% ipython --no-banner

In [1]: import numpy as np

In [2]: np.set_printoptions(precision=3, suppress=True, linewidth=120, floatmode="fixed")

In [3]: rnd = lambda a: np.round(a, 3) + 0

In [4]: A = np.array([[0, 0, 0, 0, 0],
   ...:     [0, 0, 2, 2, 1],
   ...:     [0, 0, 0, 2, 2],
   ...:     [0, 0, 0, 0, 0],
   ...:     [0, 0, 0, 0, 0]])

In [5]: # row 3 repeats row 0

In [6]: print(A @ A)
[[0 0 0 0 0]
 [0 0 0 4 4]
 [0 0 0 0 0]
 [0 0 0 0 0]
 [0 0 0 0 0]]

In [7]: print(rnd(np.linalg.det(A)))
0.0

In [8]: print(np.flatnonzero(np.linalg.matrix_power((A != 0) + (A.T != 0) + np.eye(5), 5)[3]))
[1 2 3 4]

In [9]: print(np.linalg.matrix_rank(A, rtol=0.1))
2

In [10]: print(rnd(np.linalg.norm(A, 2) / np.linalg.norm(A)))
0.924

In [11]: print(np.argsort(-np.linalg.norm(A, axis=0).round(6), kind="stable")[:3])
[3 4 2]

In [12]: left, sig, Vt = np.linalg.svd(A)

In [13]: vecs = Vt[:(sig > 1e-8).sum()]

In [14]: rng = np.random.default_rng(9759)

In [15]: vec = A[4] + -3 * A[3] + rng.integers(2) * np.eye(5)[2]

In [16]: print(vec)
[0.000 0.000 1.000 0.000 0.000]

In [17]: print(rnd(np.diag(vecs.T @ vecs)))
[0.000 0.000 0.889 0.556 0.556]

In [18]: feats = -1 * np.eye(6) + np.eye(6, k=1)

In [19]: print(feats)
[[-1.000  1.000  0.000  0.000  0.000  0.000]
 [ 0.000 -1.000  1.000  0.000  0.000  0.000]
 [ 0.000  0.000 -1.000  1.000  0.000  0.000]
 [ 0.000  0.000  0.000 -1.000  1.000  0.000]
 [ 0.000  0.000  0.000  0.000 -1.000  1.000]
 [ 0.000  0.000  0.000  0.000  0.000 -1.000]]

In [20]: print(np.count_nonzero(A))
5

In [21]: print(np.linalg.matrix_rank(A))
2

In [22]: print(np.abs(A).max())
2

In [23]: Y = np.linalg.inv(feats)

In [24]: print(np.allclose(Y, feats.T))
False

In [25]: print(rnd(np.linalg.det(feats) * Y))
[[-1.000 -1.000 -1.000 -1.000 -1.000 -1.000]
 [ 0.000 -1.000 -1.000 -1.000 -1.000 -1.000]
 [ 0.000  0.000 -1.000 -1.000 -1.000 -1.000]
 [ 0.000  0.000  0.000 -1.000 -1.000 -1.000]
 [ 0.000  0.000  0.000  0.000 -1.000 -1.000]
 [ 0.000  0.000  0.000  0.000  0.000 -1.000]]

In [26]: print(rnd(np.linalg.cond(feats)))
8.055

In [27]: print(rnd(np.linalg.det(feats) * np.linalg.det(Y)))
1.0

In [28]: Y = np.array([[3, -1, 1],
    ...:     [0, -1, -3],
    ...:     [3, 1, -2],
    ...:     [3, 1, 0],
    ...:     [-1, 1, 3],
    ...:     [1, -2, 0]])

In [29]: print(np.linalg.matrix_rank(feats @ Y))
3

In [30]: print(np.einsum("ij->j", feats))
[-1.000  0.000  0.000  0.000  0.000  0.000]

In [31]: print(np.einsum("ik,kj->ji", feats, Y))
[[-3.000  3.000  0.000 -4.000  2.000 -1.000]
 [ 0.000  2.000  0.000  0.000 -3.000  2.000]
 [-4.000  1.000  2.000  3.000 -3.000  0.000]]

In [32]: idx = rng.permutation(6)

In [33]: Y = feats[:, idx] * rng.choice([-1, 1], 6)

In [34]: print(Y)
[[ 0.000 -1.000  0.000  0.000 -1.000 -0.000]
 [ 0.000  1.000  0.000  1.000  0.000 -0.000]
 [ 0.000 -0.000  0.000 -1.000  0.000 -1.000]
 [ 1.000 -0.000  0.000  0.000  0.000  1.000]
 [-1.000 -0.000  1.000  0.000  0.000 -0.000]
 [ 0.000 -0.000 -1.000  0.000  0.000 -0.000]]

In [35]: left, _, Vt = np.linalg.svd(feats.T @ Y)

In [36]: print(idx)
[4 1 5 2 0 3]

In [37]: W0 = np.load("dump.npy")

In [38]: print(W0)
[[ 0  9  0  9  3  3]
 [ 4  6  6 12  4  8]
 [ 4  3  6  9  3  7]
 [ 2  3  3  6  2  4]]

In [39]: print(np.linalg.cond(W0) > 100)
True

In [40]: print(rnd(np.linalg.norm(W0, 2) / np.linalg.norm(W0)))
0.962

In [41]: print(np.argsort(-np.linalg.norm(W0, axis=0).round(6), kind="stable")[:3])
[3 5 1]

In [42]: print(np.linalg.matrix_rank(W0, rtol=0.1))
2

In [43]: print(rnd(np.trace(np.linalg.pinv(W0) @ W0)))
2.0

In [44]: print(np.unique(W0.round(6), axis=0).shape)
(4, 6)

In [45]: print(np.abs(np.diag(np.linalg.qr(W0)[1])) > 1e-9)
[ True  True False False]

In [46]: w1 = np.array([[-1, 5, -5, 3, 1],
    ...:     [1, -3, 0, 5, 5],
    ...:     [-1, 3, -1, -3, -4],
    ...:     [-4, 1, -5, 2, -5],
    ...:     [-4, 3, -5, 3, -3],
    ...:     [-1, -4, 0, -4, 5]])

In [47]: b = np.array([1, -1, -3, -3, -2])

In [48]: act = np.maximum(feats @ w1 + b, 0)

In [49]: print((act > 0).astype(int))
[[1 0 1 0 1]
 [0 1 0 0 0]
 [0 0 0 1 0]
 [1 1 0 0 0]
 [1 0 1 0 1]
 [1 1 0 1 0]]

In [50]: print(np.linalg.matrix_rank(act))
5

In [51]: print(rnd((act > 0).mean(axis=0)))
[0.667 0.500 0.333 0.333 0.333]

In [52]: C = np.array([[4, -3], [-2, 3], [5, -3], [0, 3], [1, -4]])

In [53]: print((act @ C).round(6).argmax(axis=1))
[0 1 1 0 0 1]

In [54]: u = np.array([8, 0, 5])

In [55]: print(np.array([np.convolve(row, u, "same") for row in W0]))
[[ 72   0 117  24  69  15]
 [ 48  68 126  62 124  20]
 [ 24  68  87  54 101  15]
 [ 24  34  63  31  62  10]]

In [56]: print(np.convolve(W0[1], u))
[ 32  48  68 126  62 124  20  40]

In [57]: print(np.cross(W0[1, :3], W0[3, :3]))
[0 0 0]

In [58]: X = np.load("a.npy")

In [59]: print(X)
[[6 2 4]
 [0 0 0]
 [0 0 0]]

In [60]: Y = np.array([[2, 3], [-2, -1]])

In [61]: C = np.kron(Y, X)

In [62]: print(rnd(np.linalg.norm(C, 2)), rnd(np.linalg.norm(Y, 2) * np.linalg.norm(X, 2)))
30.911 30.911

In [63]: print(C)
[[ 12   4   8  18   6  12]
 [  0   0   0   0   0   0]
 [  0   0   0   0   0   0]
 [-12  -4  -8  -6  -2  -4]
 [  0   0   0   0   0   0]
 [  0   0   0   0   0   0]]

In [64]: print(np.linalg.matrix_rank(C))
2
